$ python3 -q
>>> import numpy as np
>>> import numpy.linalg as la
>>> np.set_printoptions(precision=3, suppress=True, linewidth=160)
>>> def tidy(a):
...     return np.round(a, 3) + 0
... 
>>> rng = np.random.default_rng(24910)
>>> labels = rng.integers(0, 3, 5)
>>> F = (labels[:, None] == labels) * 4 + np.eye(5)
>>> F
array([[5., 0., 0., 4., 0.],
       [0., 5., 4., 0., 4.],
       [0., 4., 5., 0., 4.],
       [4., 0., 0., 5., 0.],
       [0., 4., 4., 0., 5.]])
>>> labels = rng.permutation(5)
>>> labels
array([3, 0, 2, 1, 4])
>>> A2 = F[labels][:, labels]
>>> tidy(la.det(A2)), tidy(la.det(F[labels]))
(np.float64(117.0), np.float64(117.0))
>>> tidy(np.sort(np.abs(la.eigvals(A2))))
array([ 1.,  1.,  1.,  9., 13.])
>>> Q = F.astype(float).copy()
>>> for j in range(5):
...     Q[:, j] -= Q[:, :j] @ (Q[:, :j].T @ Q[:, j])
...     Q[:, j] /= la.norm(Q[:, j])
... 
>>> tidy(Q.T @ F)
array([[6.403, 0.   , 0.   , 6.247, 0.   ],
       [0.   , 7.55 , 7.417, 0.   , 7.417],
       [0.   , 0.   , 1.408, 0.   , 0.698],
       [0.   , 0.   , 0.   , 1.406, 0.   ],
       [0.   , 0.   , 0.   , 0.   , 1.223]])
>>> u = np.array([2, 1, 2])
>>> np.cross(F[0, :3], F[3, :3])
array([0., 0., 0.])
>>> np.correlate(F[0], F[3], "full")
array([ 0., 25.,  0.,  0., 40.,  0.,  0., 16.,  0.])
>>> np.array([np.convolve(row, u, "same") for row in F])
array([[ 5., 10.,  8.,  4.,  8.],
       [10., 13., 14., 16.,  4.],
       [ 8., 14., 13., 18.,  4.],
       [ 4.,  8., 10.,  5., 10.],
       [ 8., 12., 12., 18.,  5.]])
>>> np.convolve(F[0], u)
array([10.,  5., 10.,  8.,  4.,  8.,  0.])
>>> u = np.array([4, -4, -2, 9, 4])
>>> A2 = F + np.outer(u, np.eye(5)[2])
>>> la.matrix_rank(A2 - F)
np.int64(1)
>>> tidy(la.det(A2) / la.det(F)), tidy(1 + la.solve(F, u)[2])
(np.float64(-0.385), np.float64(-0.385))
>>> W = np.array([[1, 3, 4, 0, 3, 3],
...     [4, 2, 3, 0, 2, 0],
...     [2, 5, 2, 5, 3, 3],
...     [2, 0, 2, 0, 5, 4],
...     [5, 5, 0, 5, 3, 1]])
>>> beta = np.array([5, 0, -2, 1, 4, 4])
>>> act = np.maximum(F @ W + beta, 0)
>>> la.matrix_rank(act)
np.int64(5)
>>> (act > 0).mean(axis=0)
array([1., 1., 1., 1., 1., 1.])
>>> (act > 0).astype(int)
array([[1, 1, 1, 1, 1, 1],
       [1, 1, 1, 1, 1, 1],
       [1, 1, 1, 1, 1, 1],
       [1, 1, 1, 1, 1, 1],
       [1, 1, 1, 1, 1, 1]])
>>> C = np.array([[0, 0], [0, 0], [2, 2], [-2, -3], [-2, -2], [-1, 0]])
>>> (act @ C).round(6).argmax(axis=1)
array([1, 0, 0, 1, 0])
>>> M = np.minimum.outer(np.arange(1, 7), np.arange(1, 7)) * -2
>>> M
array([[ -2,  -2,  -2,  -2,  -2,  -2],
       [ -2,  -4,  -4,  -4,  -4,  -4],
       [ -2,  -4,  -6,  -6,  -6,  -6],
       [ -2,  -4,  -6,  -8,  -8,  -8],
       [ -2,  -4,  -6,  -8, -10, -10],
       [ -2,  -4,  -6,  -8, -10, -12]])
>>> # symmetric
>>> [round(float(la.det(M[:i, :i])), 2) + 0 for i in range(1, 7)]
[-2.0, 4.0, -8.0, 16.0, -32.0, 64.0]
>>> tidy(la.eigvalsh(M).min())
np.float64(-34.414)
>>> w, V = la.eigh(M)
>>> x = np.array([-5, 0, 0, -5, 2, 4])
>>> x @ M @ x
np.int64(-142)
>>> np.abs(M).sum(axis=1).max(), tidy(np.abs(w).max())
(np.int64(42), np.float64(34.414))
>>> tidy(V * np.abs(w) @ V.T)
array([[ 2.,  2.,  2.,  2.,  2.,  2.],
       [ 2.,  4.,  4.,  4.,  4.,  4.],
       [ 2.,  4.,  6.,  6.,  6.,  6.],
       [ 2.,  4.,  6.,  8.,  8.,  8.],
       [ 2.,  4.,  6.,  8., 10., 10.],
       [ 2.,  4.,  6.,  8., 10., 12.]])
>>> u = np.array([0, 0, 3, 2, 3, 3])
>>> A2 = M + np.outer(u, np.eye(6)[3])
>>> tidy(la.det(A2) / la.det(M)), tidy(1 + la.solve(M, u)[3])
(np.float64(2.0), np.float64(2.0))
>>> A2
array([[ -2.,  -2.,  -2.,  -2.,  -2.,  -2.],
       [ -2.,  -4.,  -4.,  -4.,  -4.,  -4.],
       [ -2.,  -4.,  -6.,  -3.,  -6.,  -6.],
       [ -2.,  -4.,  -6.,  -6.,  -8.,  -8.],
       [ -2.,  -4.,  -6.,  -5., -10., -10.],
       [ -2.,  -4.,  -6.,  -5., -10., -12.]])
>>> J = np.load("case16.npy")
>>> J
array([[2, 1],
       [3, 2],
       [2, 1]])
>>> P = J @ la.solve(J.T @ J, J.T)
>>> tidy((np.eye(3) - P) @ J)
array([[0., 0.],
       [0., 0.],
       [0., 0.]])
>>> tidy(P)
array([[0.5, 0. , 0.5],
       [0. , 1. , 0. ],
       [0.5, 0. , 0.5]])
>>> tidy(P @ J[:, 0])
array([2., 3., 2.])
>>> tidy(np.trace(P))
np.float64(2.0)
>>> tidy(la.eigvalsh(P))
array([0., 1., 1.])
>>> x = np.array([0, 2])
>>> target = J @ x
>>> tidy(la.solve(J.T @ J, J.T @ target))
array([0., 2.])
>>> target
array([2, 4, 2])
>>> target = target + 0.1 * rng.normal(size=3)
>>> tidy(target)
array([1.885, 3.909, 1.976])
>>> beta, *_ = la.lstsq(J, target)
>>> tidy(beta)
array([-0.049,  2.028])
>>> tidy(J.T @ (target - J @ beta))
array([0., 0.])
>>> beta.round()
array([-0.,  2.])
